In [1]: import numpy as np

In [2]: import numpy.linalg as la

In [3]: np.set_printoptions(precision=2, suppress=True, linewidth=160)

In [4]: out = np.array([[0, 0], [1, 2]])

In [5]: M = np.tile(out, (2, 2))

In [6]: M
Out[6]: 
array([[0, 0, 0, 0],
       [1, 2, 1, 2],
       [0, 0, 0, 0],
       [1, 2, 1, 2]])

In [7]: # null space of dimension 3

In [8]: np.allclose(M[:-1].T @ la.lstsq(M[:-1].T, M[-1])[0], M[-1])
Out[8]: True

In [9]: la.lstsq(M[:-1].T, M[-1])[2]
Out[9]: np.int32(1)

In [10]: np.unique(M.round(6), axis=0).shape
Out[10]: (2, 4)

In [11]: feats = np.load("a.npy")

In [12]: feats
Out[12]: 
array([[ 1.76, -0.76,  0.38,  0.86,  0.  , -0.76,  0.76,  0.62,  1.76,  0.38, -0.76,  1.24,  1.62,  2.  ,  1.38],
       [ 1.89, -0.89,  0.45,  0.66,  0.  , -0.89,  0.89,  0.55,  1.89,  0.45, -0.89,  1.11,  1.55,  2.  ,  1.45],
       [ 0.19,  0.81, -0.41,  3.22,  0.  ,  0.81, -0.81,  1.41,  0.19, -0.41,  0.81,  2.81,  2.41,  2.  ,  0.59],
       [-1.86,  2.86, -1.43,  6.3 ,  0.  ,  2.86, -2.86,  2.43, -1.86, -1.43,  2.86,  4.86,  3.43,  2.  , -0.43],
       [ 0.08,  0.92, -0.46,  3.38,  0.  ,  0.92, -0.92,  1.46,  0.08, -0.46,  0.92,  2.92,  2.46,  2.  ,  0.54],
       [ 1.96, -0.96,  0.48,  0.56,  0.  , -0.96,  0.96,  0.52,  1.96,  0.48, -0.96,  1.04,  1.52,  2.  ,  1.48],
       [ 0.65,  0.35, -0.18,  2.53,  0.  ,  0.35, -0.35,  1.18,  0.65, -0.18,  0.35,  2.35,  2.18,  2.  ,  0.82],
       [ 1.33, -0.33,  0.17,  1.5 ,  0.  , -0.33,  0.33,  0.83,  1.33,  0.17, -0.33,  1.67,  1.83,  2.  ,  1.17],
       [-1.22,  2.22, -1.11,  5.33,  0.  ,  2.22, -2.22,  2.11, -1.22, -1.11,  2.22,  4.22,  3.11,  2.  , -0.11],
       [-0.61,  1.61, -0.8 ,  4.41,  0.  ,  1.61, -1.61,  1.8 , -0.61, -0.8 ,  1.61,  3.61,  2.8 ,  2.  ,  0.2 ],
       [ 6.7 , -5.7 ,  2.85, -6.55,  0.  , -5.7 ,  5.7 , -1.85,  6.7 ,  2.85, -5.7 , -3.7 , -0.85,  2.  ,  3.85],
       [ 2.75, -1.75,  0.87, -0.62,  0.  , -1.75,  1.75,  0.13,  2.75,  0.87, -1.75,  0.25,  1.13,  2.  ,  1.87],
       [ 0.63,  0.37, -0.19,  2.56,  0.  ,  0.37, -0.37,  1.19,  0.63, -0.19,  0.37,  2.37,  2.19,  2.  ,  0.81],
       [ 1.51, -0.51,  0.26,  1.23,  0.  , -0.51,  0.51,  0.74,  1.51,  0.26, -0.51,  1.49,  1.74,  2.  ,  1.26],
       [ 0.46,  0.54, -0.27,  2.8 ,  0.  ,  0.54, -0.54,  1.27,  0.46, -0.27,  0.54,  2.54,  2.27,  2.  ,  0.73],
       [ 3.29, -2.29,  1.14, -1.43,  0.  , -2.29,  2.29, -0.14,  3.29,  1.14, -2.29, -0.29,  0.86,  2.  ,  2.14],
       [ 3.37, -2.37,  1.18, -1.55,  0.  , -2.37,  2.37, -0.18,  3.37,  1.18, -2.37, -0.37,  0.82,  2.  ,  2.18],
       [ 3.35, -2.35,  1.18, -1.53,  0.  , -2.35,  2.35, -0.18,  3.35,  1.18, -2.35, -0.35,  0.82,  2.  ,  2.18],
       [-0.06,  1.06, -0.53,  3.59,  0.  ,  1.06, -1.06,  1.53, -0.06, -0.53,  1.06,  3.06,  2.53,  2.  ,  0.47],
       [-0.63,  1.63, -0.82,  4.45,  0.  ,  1.63, -1.63,  1.82, -0.63, -0.82,  1.63,  3.63,  2.82,  2.  ,  0.18],
       [ 1.85, -0.85,  0.43,  0.72,  0.  , -0.85,  0.85,  0.57,  1.85,  0.43, -0.85,  1.15,  1.57,  2.  ,  1.43],
       [-0.42,  1.42, -0.71,  4.13,  0.  ,  1.42, -1.42,  1.71, -0.42, -0.71,  1.42,  3.42,  2.71,  2.  ,  0.29],
       [-1.77,  2.77, -1.39,  6.16,  0.  ,  2.77, -2.77,  2.39, -1.77, -1.39,  2.77,  4.77,  3.39,  2.  , -0.39],
       [ 0.47,  0.53, -0.26,  2.79,  0.  ,  0.53, -0.53,  1.26,  0.47, -0.26,  0.53,  2.53,  2.26,  2.  ,  0.74],
       [ 4.8 , -3.8 ,  1.9 , -3.69,  0.  , -3.8 ,  3.8 , -0.9 ,  4.8 ,  1.9 , -3.8 , -1.8 ,  0.1 ,  2.  ,  2.9 ],
       [ 3.21, -2.21,  1.1 , -1.31,  0.  , -2.21,  2.21, -0.1 ,  3.21,  1.1 , -2.21, -0.21,  0.9 ,  2.  ,  2.1 ],
       [ 2.81, -1.81,  0.91, -0.72,  0.  , -1.81,  1.81,  0.09,  2.81,  0.91, -1.81,  0.19,  1.09,  2.  ,  1.91]])

In [13]: # null space of dimension 11

In [14]: la.lstsq(feats[:-1].T, feats[-1])[2]
Out[14]: np.int32(4)

In [15]: la.cond(feats) > 100
Out[15]: np.True_

In [16]: [round(float(x), 2) for x in la.svd(feats, compute_uv=False)[:3]]
Out[16]: [33.38, 22.33, 0.04]

In [17]: U, s, vt = la.svd(feats)

In [18]: evecs = vt[:(s > 1e-8).sum()]

In [19]: rng = np.random.default_rng(93)

In [20]: vec = feats[25] + 5 * feats[26] + rng.integers(2) * np.eye(15)[14]

In [21]: vec
Out[21]: array([ 17.26, -11.26,   5.65,  -4.91,   0.  , -11.26,  11.26,   0.35,  17.26,   5.65, -11.26,   0.74,   6.35,  12.  ,  12.65])

In [22]: la.matrix_rank(np.vstack([feats, vec]))
Out[22]: np.int64(5)

In [23]: np.allclose(evecs.T @ evecs @ vec, vec)
Out[23]: False

In [24]: data = np.load("m.npy")

In [25]: data
Out[25]: 
array([[ 1,  1, -1, -1,  1,  1, -1, -1],
       [ 1, -1, -1,  1,  1, -1, -1,  1],
       [ 1, -1, -1,  1, -1,  1,  1, -1],
       [ 1, -1,  1, -1, -1,  1, -1,  1],
       [ 1,  1,  1,  1, -1, -1, -1, -1],
       [ 1,  1, -1, -1, -1, -1,  1,  1],
       [ 1, -1,  1, -1,  1, -1,  1, -1],
       [ 1,  1,  1,  1,  1,  1,  1,  1]])

In [26]: rk = la.matrix_rank(M)

In [27]: rk
Out[27]: np.int64(1)

In [28]: N = la.svd(M)[2][rk:].T

In [29]: np.round(M @ N, 2) + 0
Out[29]: 
array([[0., 0., 0.],
       [0., 0., 0.],
       [0., 0., 0.],
       [0., 0., 0.]])

In [30]: [int(la.matrix_rank(np.delete(M, i, axis=0))) for i in range(4)]
Out[30]: [1, 1, 1, 1]

In [31]: N @ N.T
Out[31]: 
array([[ 0.9, -0.2, -0.1, -0.2],
       [-0.2,  0.6, -0.2, -0.4],
       [-0.1, -0.2,  0.9, -0.2],
       [-0.2, -0.4, -0.2,  0.6]])

In [32]: la.matrix_rank(M.T @ M), la.matrix_rank(M @ M.T)
Out[32]: (np.int64(1), np.int64(1))

In [33]: N.shape
Out[33]: (4, 3)

In [34]: out = np.array([[1, 0, 1, 0, 0, 2, -2],
    ...:     [2, 0, 0, -1, 0, 2, 2],
    ...:     [1, 1, 1, 1, -1, -2, 1],
    ...:     [2, 1, 1, -2, 2, 2, 1],
    ...:     [2, 0, -1, 2, 2, -1, 1],
    ...:     [0, 1, 1, 1, -1, -2, 1],
    ...:     [-1, -1, 0, -1, 1, 1, -2]])

In [35]: X = np.triu(out, 1)

In [36]: X
Out[36]: 
array([[ 0,  0,  1,  0,  0,  2, -2],
       [ 0,  0,  0, -1,  0,  2,  2],
       [ 0,  0,  0,  1, -1, -2,  1],
       [ 0,  0,  0,  0,  2,  2,  1],
       [ 0,  0,  0,  0,  0, -1,  1],
       [ 0,  0,  0,  0,  0,  0,  1],
       [ 0,  0,  0,  0,  0,  0,  0]])

In [37]: U, s, vt = la.svd(X)

In [38]: evecs = vt[:(s > 1e-8).sum()]

In [39]: vec = X[6] + 2 * X[5] + rng.integers(2) * np.eye(7)[1]

In [40]: vec
Out[40]: array([0., 1., 0., 0., 0., 0., 2.])

In [41]: la.matrix_rank(np.vstack([X, vec]))
Out[41]: np.int64(6)
